In [1]: import numpy as np

In [2]: np.set_printoptions(suppress=True, linewidth=160)

In [3]: K = np.load("sample11.npy")

In [4]: print(K)
[[1 0]
 [4 1]]

In [5]: hat = np.triu(np.array([[-6, 3], [-3, 8]]), 1) + np.eye(2)

In [6]: other = hat @ K @ np.linalg.inv(hat)

In [7]: print(np.linalg.matrix_rank(other))
2

In [8]: print(hat @ K - K @ hat)
[[ 12.   0.]
 [  0. -12.]]

In [9]: print(K[1] @ K[0])
4

In [10]: print(round(np.linalg.norm(K[1] - K[0]), 3))
3.162

In [11]: print(np.round(np.linalg.norm(K) ** 2 / np.linalg.norm(K, 2) ** 2, 3))
1.003

In [12]: print(np.linalg.norm(K, axis=1).argmax())
1

In [13]: print(np.round(np.linalg.norm(K, axis=1), 3))
[1.    4.123]

In [14]: Q, r_ = np.linalg.qr(K)

In [15]: print(np.allclose(r_.T @ r_, K.T @ K))
True

In [16]: print(np.round(Q.T @ Q, 3) + 0)
[[1. 0.]
 [0. 1.]]

In [17]: print(r_.round(3))
[[-4.123 -0.97 ]
 [ 0.     0.243]]

In [18]: print(np.round(np.trace(Q @ Q.T), 3))
2.0

In [19]: print(np.round(r_.reshape(-1, 2), 3))
[[-4.123 -0.97 ]
 [ 0.     0.243]]

In [20]: t3 = r_.reshape(2, 2, -1)

In [21]: print(np.einsum("ihd,jhd->hij", t3, t3).shape)
(2, 2, 2)

In [22]: print(np.round(t3.transpose(1, 0, 2), 3))
[[[-4.123]
  [ 0.   ]]

 [[-0.97 ]
  [ 0.243]]]

In [23]: print(np.round(np.einsum("ihd,ihd->ih", t3, t3), 3))
[[17.     0.941]
 [ 0.     0.059]]

In [24]: print(np.round(np.abs(np.linalg.svd(K)[2][-1]), 3))
[0.23  0.973]

In [25]: print(round(np.linalg.norm(K, 2) / np.linalg.norm(K), 3))
0.998

In [26]: print(np.linalg.matrix_rank(K, rtol=0.1))
1

In [27]: print([round(float(x), 3) for x in np.linalg.svd(K, compute_uv=False)[:3]])
[4.236, 0.236]

In [28]: print(np.linalg.cond(K) > 100)
False

In [29]: print(round(np.log10(np.linalg.cond(K))))
1

In [30]: m1 = np.load("arr.npy")

In [31]: print(m1)
[[-2  0  2  1  1]
 [ 2  2 -2  1  2]
 [ 4  6 -4  4  7]]

In [32]: other = m1[0, 0] * m1[1:] - np.outer(m1[1:, 0], m1[0])

In [33]: print(other)
[[  0  -4   0  -4  -6]
 [  0 -12   0 -12 -18]]

In [34]: print(m1[:, 0] / m1[0, 0])
[ 1. -1. -2.]

In [35]: print(m1.shape)
(3, 5)

In [36]: np.zeros(3, 5)
---------------------------------------------------------------------------
TypeError                                 Traceback (most recent call last)
Cell In[36], line 1
----> 1 np.zeros(3, 5)

TypeError: Cannot interpret '5' as a data type

In [37]: print(np.abs(m1).max())
7

In [38]: print(m1 - m1[0])
[[ 0  0  0  0  0]
 [ 4  2 -4  0  1]
 [ 6  6 -6  3  6]]

In [39]: print(np.linalg.matrix_rank(m1, rtol=0.1))
2

In [40]: print([round(float(x), 3) for x in np.linalg.svd(m1, compute_uv=False)[:3]])
[12.22, 3.268, 0.0]

In [41]: W0 = np.loadtxt("w.csv", delimiter=",")

In [42]: print(W0)
[[21. 28. 36.]
 [28. 54. 63.]
 [36. 63. 86.]]

In [43]: print(round(np.linalg.eigvals(W0).sum().real, 3))
161.0

In [44]: print(np.round(np.linalg.eigvals(W0), 3))
[  5. 151.   5.]

In [45]: print(np.einsum("ij,ji->", W0, W0))
22851.0

In [46]: print(np.round(np.poly(W0), 3))
[    1.  -161.  1535. -3775.]

In [47]: print(np.round(np.linalg.det(W0), 3))
3775.0

In [48]: assert W0 == W0.T
---------------------------------------------------------------------------
ValueError                                Traceback (most recent call last)
Cell In[48], line 1
----> 1 assert W0 == W0.T

ValueError: The truth value of an array with more than one element is ambiguous. Use a.any() or a.all()

In [49]: print(round(float(np.abs(np.linalg.eigvals(W0)).max()), 3))
151.0

In [50]: Uu, sigma, Vt = np.linalg.svd(W0)

In [51]: print(np.argmax(sigma[:-1] / (sigma[1:] + 1e-6)) + 1)
1

In [52]: other = Uu[:, :1] @ np.diag(sigma[:1]) @ Vt[:1]

In [53]: print(other.round(3))
[[16.548 28.959 37.233]
 [28.959 50.678 65.158]
 [37.233 65.158 83.774]]

In [54]: rng = np.random.default_rng(425736)

In [55]: t = rng.uniform(0, 2 * np.pi, 14)

In [56]: Q, _ = np.linalg.qr(np.array([[0.0, -1.1], [-0.6, 0.9], [-1.7, -0.4], [-1.5, 0.3]]))

In [57]: M = 10 * np.c_[np.cos(t), np.sin(t)] @ Q.T

In [58]: print(M.round(3))
[[ 5.633 -6.072 -2.099 -5.196]
 [ 6.455 -6.295 -0.523 -4.293]
 [ 3.684 -5.113 -4.606 -6.251]
 [ 3.893 -5.233 -4.387 -6.182]
 [-4.436  5.53   3.771  5.96 ]
 [ 3.313 -0.326  7.959  5.057]
 [ 5.76  -6.118 -1.885 -5.083]
 [-3.473  4.988  4.818  6.313]
 [ 3.016 -4.707 -5.247 -6.42 ]
 [ 6.276 -3.621  6.573  2.074]
 [ 6.646 -6.312 -0.061 -3.999]
 [ 4.157 -1.167  7.844  4.453]
 [-5.818  3.025 -7.031 -2.751]
 [ 3.955 -0.96   7.886  4.61 ]]

In [59]: C2 = np.cov(M, rowvar=False)

In [60]: print(np.round(np.polyfit(M[:, 2], M[:, 0], 1), 3))
[0.069 2.726]

In [61]: print(np.round(np.corrcoef(M[:, 2], M[:, 0])[0, 1], 3))
0.089

In [62]: basis = M[[5, 7]].astype(float)

In [63]: for _ in range(6):
    ...:     lab = np.linalg.norm(M[:, None] - basis, axis=-1).argmin(axis=1)
    ...:     basis = np.array([M[lab == j].mean(axis=0) for j in range(2)])
    ...: 

In [64]: print(lab)
[0 0 0 0 1 0 0 1 0 0 0 0 1 0]

In [65]: print(np.round(basis[1] - basis[0], 3))
[-9.374  8.689 -0.522  5.104]

In [66]: print(np.abs(basis[1] - basis[0]).argmax())
0

In [67]: print(np.bincount(lab))
[11  3]

In [68]: data = np.load("dump.npy")

In [69]: print(data)
[[ 5  0  0  0]
 [ 5  4  0  0]
 [-4  2  5  0]
 [-5  4  5  1]]

In [70]: x0 = np.array([2, 1, 3, 3])

In [71]: y = data @ x0

In [72]: print(y)
[10 14  9 12]

In [73]: print(np.round(np.linalg.solve(data, y + data[:, 1]), 3))
[2. 2. 3. 3.]

In [74]: print(np.round(np.linalg.solve(data.T, data[1]), 3))
[0. 1. 0. 0.]
